% ipython --no-banner

In [1]: import numpy as np

In [2]: np.set_printoptions(precision=2, suppress=True, linewidth=120)

In [3]: def tidy(a):
   ...:     return np.round(a, 2) + 0
   ...: 

In [4]: rng = np.random.default_rng(181415)

In [5]: th = np.sort(rng.uniform(-2, 2, 24))

In [6]: feats = np.c_[th, th ** 2, th ** 3] @ np.array([[3, 0, 0, 3, 2], [0, 0, 0, 3, -2], [-1, 0, -2, -1, 2]])

In [7]: print(tidy(feats))
[[  1.72   0.    15.25  13.34 -26.94]
 [  1.47   0.    14.58  12.75 -25.98]
 [ -0.95   0.     7.37   6.21 -15.23]
 [ -1.99   0.     1.74   0.74  -5.47]
 [ -1.96   0.     1.39   0.39  -4.74]
 [ -1.88   0.     0.98  -0.01  -3.81]
 [ -1.71   0.     0.6   -0.37  -2.82]
 [ -1.54   0.     0.39  -0.54  -2.22]
 [ -0.72   0.     0.03  -0.54  -0.64]
 [ -0.55   0.     0.01  -0.45  -0.45]
 [ -0.5    0.     0.01  -0.41  -0.4 ]
 [ -0.31   0.     0.    -0.28  -0.23]
 [  0.9    0.    -0.06   1.19   0.49]
 [  1.59   0.    -0.44   2.69   0.92]
 [  1.73   0.    -0.63   3.11   1.06]
 [  1.8    0.    -0.77   3.39   1.17]
 [  2.     0.    -1.82   4.82   1.88]
 [  1.99   0.    -2.33   5.32   2.22]
 [  1.99   0.    -2.35   5.33   2.23]
 [  1.73   0.    -4.25   6.69   3.51]
 [  1.34   0.    -5.94   7.54   4.68]
 [  0.94   0.    -7.41   8.12   5.72]
 [  0.5    0.    -8.85   8.59   6.74]
 [ -0.66   0.   -12.32   9.42   9.26]]

In [8]: rk = np.linalg.matrix_rank(feats)

In [9]: print(rk)
3

In [10]: N = np.linalg.svd(feats)[2][rk:].T

In [11]: print([int(np.linalg.matrix_rank(feats[:, :j + 1])) for j in range(5)])
[1, 1, 2, 3, 3]

In [12]: print(np.allclose(feats @ N, 0))
True

In [13]: print(N.shape)
(5, 2)

In [14]: print(np.linalg.matrix_rank(feats.T @ feats), np.linalg.matrix_rank(feats @ feats.T))
3 3

In [15]: print([int(np.linalg.matrix_rank(feats[:i])) for i in range(1, len(feats) + 1)])
[1, 2, 3, 3, 3, 3, 3, 3, 3, 3, 3, 3, 3, 3, 3, 3, 3, 3, 3, 3, 3, 3, 3, 3]

In [16]: print(tidy(feats @ np.linalg.pinv(feats) @ feats))
[[  1.72   0.    15.25  13.34 -26.94]
 [  1.47   0.    14.58  12.75 -25.98]
 [ -0.95   0.     7.37   6.21 -15.23]
 [ -1.99   0.     1.74   0.74  -5.47]
 [ -1.96   0.     1.39   0.39  -4.74]
 [ -1.88   0.     0.98  -0.01  -3.81]
 [ -1.71   0.     0.6   -0.37  -2.82]
 [ -1.54   0.     0.39  -0.54  -2.22]
 [ -0.72   0.     0.03  -0.54  -0.64]
 [ -0.55   0.     0.01  -0.45  -0.45]
 [ -0.5    0.     0.01  -0.41  -0.4 ]
 [ -0.31   0.     0.    -0.28  -0.23]
 [  0.9    0.    -0.06   1.19   0.49]
 [  1.59   0.    -0.44   2.69   0.92]
 [  1.73   0.    -0.63   3.11   1.06]
 [  1.8    0.    -0.77   3.39   1.17]
 [  2.     0.    -1.82   4.82   1.88]
 [  1.99   0.    -2.33   5.32   2.22]
 [  1.99   0.    -2.35   5.33   2.23]
 [  1.73   0.    -4.25   6.69   3.51]
 [  1.34   0.    -5.94   7.54   4.68]
 [  0.94   0.    -7.41   8.12   5.72]
 [  0.5    0.    -8.85   8.59   6.74]
 [ -0.66   0.   -12.32   9.42   9.26]]

In [17]: print(np.allclose(feats[:-1].T @ np.linalg.lstsq(feats[:-1].T, feats[-1])[0], feats[-1]))
True

In [18]: print(np.abs(np.diag(np.linalg.qr(feats)[1])) > 1e-9)
[ True False  True  True False]

In [19]: print(tidy(np.trace(np.linalg.pinv(feats) @ feats)))
3.0

In [20]: Uu, s, Vt = np.linalg.svd(feats)

In [21]: V = Vt[:(s > 1e-8).sum()]

In [22]: x0 = feats[14] + 4 * feats[0] + rng.integers(2) * np.eye(5)[0]

In [23]: print(tidy(x0))
[   9.61    0.     60.37   56.48 -106.68]

In [24]: print(tidy(np.linalg.norm(x0 - V.T @ V @ x0)))
0.6

In [25]: print(tidy(V.T @ V))
[[ 0.64  0.    0.36  0.18  0.27]
 [ 0.    0.    0.    0.    0.  ]
 [ 0.36  0.    0.64 -0.18 -0.27]
 [ 0.18  0.   -0.18  0.91 -0.13]
 [ 0.27  0.   -0.27 -0.13  0.8 ]]

In [26]: print(tidy(np.diag(V.T @ V)))
[0.64 0.   0.64 0.91 0.8 ]

In [27]: r0 = np.array([3, -2, 3, -1, 0, 2, 3]) + 0.5

In [28]: data = np.eye(7) - 2 * np.outer(r0, r0) / (r0 @ r0)

In [29]: print(tidy(data))
[[ 0.46  0.23 -0.54  0.08 -0.08 -0.38 -0.54]
 [ 0.23  0.9   0.23 -0.03  0.03  0.16  0.23]
 [-0.54  0.23  0.46  0.08 -0.08 -0.38 -0.54]
 [ 0.08 -0.03  0.08  0.99  0.01  0.05  0.08]
 [-0.08  0.03 -0.08  0.01  0.99 -0.05 -0.08]
 [-0.38  0.16 -0.38  0.05 -0.05  0.73 -0.38]
 [-0.54  0.23 -0.54  0.08 -0.08 -0.38  0.46]]

In [30]: x0 = np.array([3, 0, 2, 1, 1, 3, 3])

In [31]: print(tidy(data.T @ (data @ x0)))
[3. 0. 2. 1. 1. 3. 3.]

In [32]: print(tidy(np.linalg.norm(x0)), tidy(np.linalg.norm(data @ x0)))
5.74 5.74

In [33]: print([p for p in range(1, 25) if np.allclose(np.linalg.matrix_power(data, p), np.eye(7))])
[2, 4, 6, 8, 10, 12, 14, 16, 18, 20, 22, 24]

In [34]: print(tidy(np.sort(np.abs(np.degrees(np.angle(np.linalg.eigvals(data)))))))
[  0.   0.   0.   0.   0.   0. 180.]

In [35]: print(7 - np.linalg.matrix_rank(data - np.eye(7), tol=1e-8))
6

In [36]: print(tidy(np.abs(np.linalg.eigvals(data))))
[1. 1. 1. 1. 1. 1. 1.]

In [37]: print(tidy(np.linalg.svd(data, compute_uv=False)))
[1. 1. 1. 1. 1. 1. 1.]

In [38]: data[:, 7]
---------------------------------------------------------------------------
IndexError                                Traceback (most recent call last)
Cell In[38], line 1
----> 1 data[:, 7]

IndexError: index 7 is out of bounds for axis 1 with size 7

In [39]: print(tidy(data.sum(axis=0)))
[-0.76  1.75 -0.76  1.25  0.75 -0.26 -0.76]

In [40]: print(np.linalg.matrix_rank(data))
7

In [41]: print(tidy(np.diff(data, axis=0)))
[[-0.23  0.67  0.77 -0.11  0.11  0.55  0.77]
 [-0.77 -0.67  0.23  0.11 -0.11 -0.55 -0.77]
 [ 0.61 -0.26 -0.39  0.91  0.09  0.44  0.61]
 [-0.15  0.07 -0.15 -0.98  0.98 -0.11 -0.15]
 [-0.31  0.13 -0.31  0.04 -1.04  0.78 -0.31]
 [-0.15  0.07 -0.15  0.02 -0.02 -1.11  0.85]]

In [42]: w, V = np.linalg.eigh(data)

In [43]: print(tidy(V.T @ V))
[[1. 0. 0. 0. 0. 0. 0.]
 [0. 1. 0. 0. 0. 0. 0.]
 [0. 0. 1. 0. 0. 0. 0.]
 [0. 0. 0. 1. 0. 0. 0.]
 [0. 0. 0. 0. 1. 0. 0.]
 [0. 0. 0. 0. 0. 1. 0.]
 [0. 0. 0. 0. 0. 0. 1.]]

In [44]: print(np.unique(w.round(6) + 0, return_counts=True)[1])
[1 6]

In [45]: print(tidy(w))
[-1.  1.  1.  1.  1.  1.  1.]

In [46]: Uu, s, Vt = np.linalg.svd(data, full_matrices=False)

In [47]: print(tidy(Uu.T @ data @ Vt.T))
[[1. 0. 0. 0. 0. 0. 0.]
 [0. 1. 0. 0. 0. 0. 0.]
 [0. 0. 1. 0. 0. 0. 0.]
 [0. 0. 0. 1. 0. 0. 0.]
 [0. 0. 0. 0. 1. 0. 0.]
 [0. 0. 0. 0. 0. 1. 0.]
 [0. 0. 0. 0. 0. 0. 1.]]

In [48]: print(tidy(np.cumsum(s ** 2) / np.sum(s ** 2)))
[0.14 0.29 0.43 0.57 0.71 0.86 1.  ]

In [49]: print(Uu.shape, s.shape, Vt.shape)
(7, 7) (7,) (7, 7)

In [50]: print(tidy(np.sqrt((s ** 2).sum())), tidy(np.linalg.norm(data)))
2.65 2.65

In [51]: cov = data.T @ data

In [52]: print(np.trace(cov), tidy((data ** 2).sum()))
7.0 7.0

In [53]: print(tidy(np.linalg.eigvalsh(cov)[::-1]))
[1. 1. 1. 1. 1. 1. 1.]

In [54]: print((data @ data.T).shape)
(7, 7)

In [55]: print(tidy(np.diag(cov)))
[1. 1. 1. 1. 1. 1. 1.]

In [56]: th = np.sort(rng.uniform(-2, 2, 12))

In [57]: arr = np.c_[th, th ** 2, th ** 3] @ np.array([[3, 3, 0], [2, -2, 0], [-1, 2, 0]])

In [58]: print(tidy(arr))
[[  7.01 -23.75   0.  ]
 [  3.91 -16.97   0.  ]
 [  3.2  -15.35   0.  ]
 [ -0.51  -5.13   0.  ]
 [ -0.82  -3.42   0.  ]
 [ -0.87  -2.88   0.  ]
 [ -0.57  -0.82   0.  ]
 [ -0.41  -0.52   0.  ]
 [  4.21   3.27   0.  ]
 [  4.75   4.18   0.  ]
 [  5.05   4.82   0.  ]
 [  6.02   9.97   0.  ]]

In [59]: out = arr + rng.integers(-2, 3, (12, 2)) @ rng.integers(-2, 3, (2, 3))

In [60]: print(tidy(out))
[[  7.01 -23.75  -2.  ]
 [  1.91 -20.97  -5.  ]
 [  5.2  -11.35   4.  ]
 [ -1.51  -7.13  -1.  ]
 [ -0.82  -3.42  -2.  ]
 [  1.13   1.12   2.  ]
 [ -2.57  -4.82  -2.  ]
 [ -1.41  -2.52   0.  ]
 [  4.21   3.27   2.  ]
 [  4.75   4.18   1.  ]
 [  5.05   4.82   1.  ]
 [  8.02  13.97   4.  ]]

In [61]: print(tidy(out - arr))
[[ 0.  0. -2.]
 [-2. -4. -5.]
 [ 2.  4.  4.]
 [-1. -2. -1.]
 [ 0.  0. -2.]
 [ 2.  4.  2.]
 [-2. -4. -2.]
 [-1. -2.  0.]
 [ 0.  0.  2.]
 [ 0.  0.  1.]
 [ 0.  0.  1.]
 [ 2.  4.  4.]]

In [62]: print(np.linalg.matrix_rank(out - arr, tol=1e-8))
2

In [63]: print(tidy(np.linalg.svd(out - arr, compute_uv=False)))
[13.22  3.91  0.  ]

In [64]: print(np.argsort(-np.linalg.norm(arr, axis=0).round(6), kind="stable")[:3])
[1 0 2]

In [65]: print(tidy(np.linalg.norm(arr, 2) / np.linalg.norm(arr)))
0.94

In [66]: r0, v = arr[10], arr[3]

In [67]: print(tidy(r0 @ v))
-27.33

In [68]: p = (r0 @ v) / (r0 @ r0) * r0

In [69]: print(tidy((v - p) @ r0))
0.0

In [70]: mat = np.loadtxt("out14.csv", delimiter=",")

In [71]: print(tidy(mat))
[[ -0.15   1.87   3.32   3.98]
 [ -7.94  -4.07  -0.27   1.14]
 [ -0.76   0.5   -2.82  -8.2 ]
 [  1.2    2.86   3.69   3.95]
 [ -9.85  -6.06  -4.53  -6.43]
 [-10.98  -7.35  -7.9  -12.66]
 [ 20.38  18.34  17.97  21.98]
 [  1.65   3.45   5.51   7.4 ]
 [ 10.22  10.14  10.45  12.51]
 [  4.5    5.28   4.52   3.73]
 [ 10.01   9.34   6.17   3.91]
 [ 15.15  12.74   5.15  -1.13]]

In [72]: cov = np.cov(mat, rowvar=False)

In [73]: print(tidy(np.median(mat, axis=0)))
[1.42 3.15 4.11 3.82]

In [74]: print(tidy(np.corrcoef(mat.T)))
[[1.   1.   0.9  0.74]
 [1.   1.   0.92 0.78]
 [0.9  0.92 1.   0.96]
 [0.74 0.78 0.96 1.  ]]

In [75]: print(tidy(cov))
[[96.55 76.17 60.61 67.85]
 [76.17 60.31 49.25 56.45]
 [60.61 49.25 47.37 61.59]
 [67.85 56.45 61.59 86.4 ]]

In [76]: print(tidy(np.polyfit(mat[:, 1], mat[:, 0], 1)))
[ 1.26 -2.16]

In [77]: print(cov.shape)
(4, 4)

In [78]: print(tidy(np.corrcoef(mat[:, 1], mat[:, 0])[0, 1]))
1.0

In [79]: Q, _ = np.linalg.qr(np.array([[1.0, -0.1, -0.4, -2.7, -0.3, 1.0, -0.1],
    ...:     [0.4, -0.3, -0.4, -1.0, 0.0, 1.9, 0.2],
    ...:     [-1.3, 0.0, -1.0, -0.2, -2.5, -0.3, 0.2],
    ...:     [-0.2, 0.2, 0.9, 0.2, 0.9, 0.5, 0.5],
    ...:     [-1.1, 1.3, 1.8, 0.1, -1.1, 1.8, 1.7],
    ...:     [0.9, 2.9, 2.0, 0.3, -0.8, -0.3, 0.6],
    ...:     [-1.6, -0.5, -1.1, 0.9, 1.2, 0.6, 1.0]]))

In [80]: J = 2 * Q

In [81]: print(tidy(J))
[[-0.73 -0.21 -0.49 -1.55  0.57  0.64  0.21]
 [-0.29 -0.25 -0.22 -0.51  0.18 -1.79 -0.54]
 [ 0.95  0.19 -1.06 -0.53 -1.03  0.22 -0.73]
 [ 0.15  0.15  0.9  -0.2   0.57  0.44 -1.6 ]
 [ 0.8   0.98  0.97 -0.93 -0.16 -0.35  0.68]
 [-0.66  1.7  -0.65  0.36  0.32 -0.05 -0.21]
 [ 1.17 -0.08 -0.64  0.19  1.46 -0.07  0.21]]

In [82]: Q, r_ = np.linalg.qr(J)

In [83]: print(Q.shape, r_.shape)
(7, 7) (7, 7)

In [84]: print(np.allclose(r_.T @ r_, J.T @ J))
True

In [85]: print(tidy(Q.T @ Q))
[[1. 0. 0. 0. 0. 0. 0.]
 [0. 1. 0. 0. 0. 0. 0.]
 [0. 0. 1. 0. 0. 0. 0.]
 [0. 0. 0. 1. 0. 0. 0.]
 [0. 0. 0. 0. 1. 0. 0.]
 [0. 0. 0. 0. 0. 1. 0.]
 [0. 0. 0. 0. 0. 0. 1.]]

In [86]: print(tidy(np.abs(np.diag(r_))))
[2. 2. 2. 2. 2. 2. 2.]

In [87]: print(tidy(Q))
[[-0.37 -0.1  -0.25 -0.78  0.28  0.32  0.1 ]
 [-0.15 -0.12 -0.11 -0.25  0.09 -0.9  -0.27]
 [ 0.48  0.09 -0.53 -0.26 -0.52  0.11 -0.37]
 [ 0.07  0.08  0.45 -0.1   0.28  0.22 -0.8 ]
 [ 0.4   0.49  0.48 -0.46 -0.08 -0.17  0.34]
 [-0.33  0.85 -0.32  0.18  0.16 -0.03 -0.1 ]
 [ 0.59 -0.04 -0.32  0.1   0.73 -0.04  0.11]]

In [88]: print(tidy(Q @ r_))
[[-0.73 -0.21 -0.49 -1.55  0.57  0.64  0.21]
 [-0.29 -0.25 -0.22 -0.51  0.18 -1.79 -0.54]
 [ 0.95  0.19 -1.06 -0.53 -1.03  0.22 -0.73]
 [ 0.15  0.15  0.9  -0.2   0.57  0.44 -1.6 ]
 [ 0.8   0.98  0.97 -0.93 -0.16 -0.35  0.68]
 [-0.66  1.7  -0.65  0.36  0.32 -0.05 -0.21]
 [ 1.17 -0.08 -0.64  0.19  1.46 -0.07  0.21]]
